In [1]: import numpy as np

In [2]: np.set_printoptions(suppress=True, linewidth=140)

In [3]: def tidy(a):
   ...:     return np.round(a, 2) + 0
   ...: 

In [4]: data = np.load("sample14.npy")

In [5]: data
Out[5]: 
array([[ 2,  1, -4, -3, -3, -1],
       [ 1, -4, -3,  2,  0,  3],
       [-4, -3,  0, -2, -1, -2],
       [-3,  2, -2,  2,  2,  1],
       [-3,  0, -1,  2, -2, -2],
       [-1,  3, -2,  1, -2, -4]])

In [6]: # equal to its transpose

In [7]: u = np.array([-1, 1, -4])

In [8]: np.convolve(data[4], u)
Out[8]: array([ 3, -3, 13, -3,  8, -8,  6,  8])

In [9]: rng = np.random.default_rng(5177)

In [10]: idx = rng.permutation(6)

In [11]: idx
Out[11]: array([2, 0, 1, 5, 3, 4])

In [12]: other = data[idx][:, idx]

In [13]: np.allclose(other, data)
Out[13]: False

In [14]: tidy(np.linalg.det(other)), tidy(np.linalg.det(data[idx]))
Out[14]: (np.float64(5863.0), np.float64(5863.0))

In [15]: other
Out[15]: 
array([[ 0, -4, -3, -2, -2, -1],
       [-4,  2,  1, -1, -3, -3],
       [-3,  1, -4,  3,  2,  0],
       [-2, -1,  3, -4,  1, -2],
       [-2, -3,  2,  1,  2,  2],
       [-1, -3,  0, -2,  2, -2]])

In [16]: E = np.load("case3.npy")

In [17]: E
Out[17]: 
array([[ 6.98,  8.11,  4.  ],
       [ 7.01,  7.98,  4.02],
       [ 7.07,  7.94,  3.92],
       [ 6.93,  8.04,  3.89],
       [ 7.  ,  8.03,  3.95],
       [ 7.03,  8.04,  3.94],
       [ 7.06,  8.  ,  4.06],
       [ 7.06,  8.08,  3.93],
       [ 7.02,  7.94,  4.09],
       [ 6.99,  8.07,  3.96],
       [ 4.94,  0.01,  8.  ],
       [ 4.98,  0.04,  8.  ],
       [ 5.05, -0.07,  7.94],
       [ 5.05,  0.05,  8.06],
       [ 4.96, -0.09,  8.03],
       [ 5.02,  0.  ,  8.  ],
       [ 5.05, -0.04,  8.09],
       [ 4.94, -0.01,  7.94],
       [ 5.07, -0.07,  7.94],
       [ 5.02,  0.03,  8.  ],
       [ 5.98,  1.93,  5.97],
       [ 5.97,  2.01,  6.03],
       [ 5.88,  1.98,  5.98],
       [ 6.06,  2.02,  6.  ],
       [ 6.06,  2.02,  5.96],
       [ 5.98,  2.  ,  5.98],
       [ 5.96,  1.97,  6.03],
       [ 6.15,  1.94,  6.02],
       [ 5.95,  1.97,  6.02],
       [ 6.03,  1.99,  5.99]])

In [18]: other = np.c_[E[:, :1] @ np.array([[-1]]), np.array([-2, 1, 0, 2, 0, -2, -2, -2, 2, -1, 2, 2, 2, 1, 0, -2, -2, 1, -1, 0, -1, -1, -2, -1, 2, 2, 1, -1, 2, 2])]

In [19]: other
Out[19]: 
array([[-6.98, -2.  ],
       [-7.01,  1.  ],
       [-7.07,  0.  ],
       [-6.93,  2.  ],
       [-7.  ,  0.  ],
       [-7.03, -2.  ],
       [-7.06, -2.  ],
       [-7.06, -2.  ],
       [-7.02,  2.  ],
       [-6.99, -1.  ],
       [-4.94,  2.  ],
       [-4.98,  2.  ],
       [-5.05,  2.  ],
       [-5.05,  1.  ],
       [-4.96,  0.  ],
       [-5.02, -2.  ],
       [-5.05, -2.  ],
       [-4.94,  1.  ],
       [-5.07, -1.  ],
       [-5.02,  0.  ],
       [-5.98, -1.  ],
       [-5.97, -1.  ],
       [-5.88, -2.  ],
       [-6.06, -1.  ],
       [-6.06,  2.  ],
       [-5.98,  2.  ],
       [-5.96,  1.  ],
       [-6.15, -1.  ],
       [-5.95,  2.  ],
       [-6.03,  2.  ]])

In [20]: tidy(np.linalg.norm(other - E @ np.linalg.lstsq(E, other)[0], axis=0))
Out[20]: array([0.  , 8.41])

In [21]: np.linalg.matrix_rank(other)
Out[21]: np.int64(2)

In [22]: tidy(np.linalg.lstsq(E, other[:, 0])[0])
Out[22]: array([-1.,  0.,  0.])
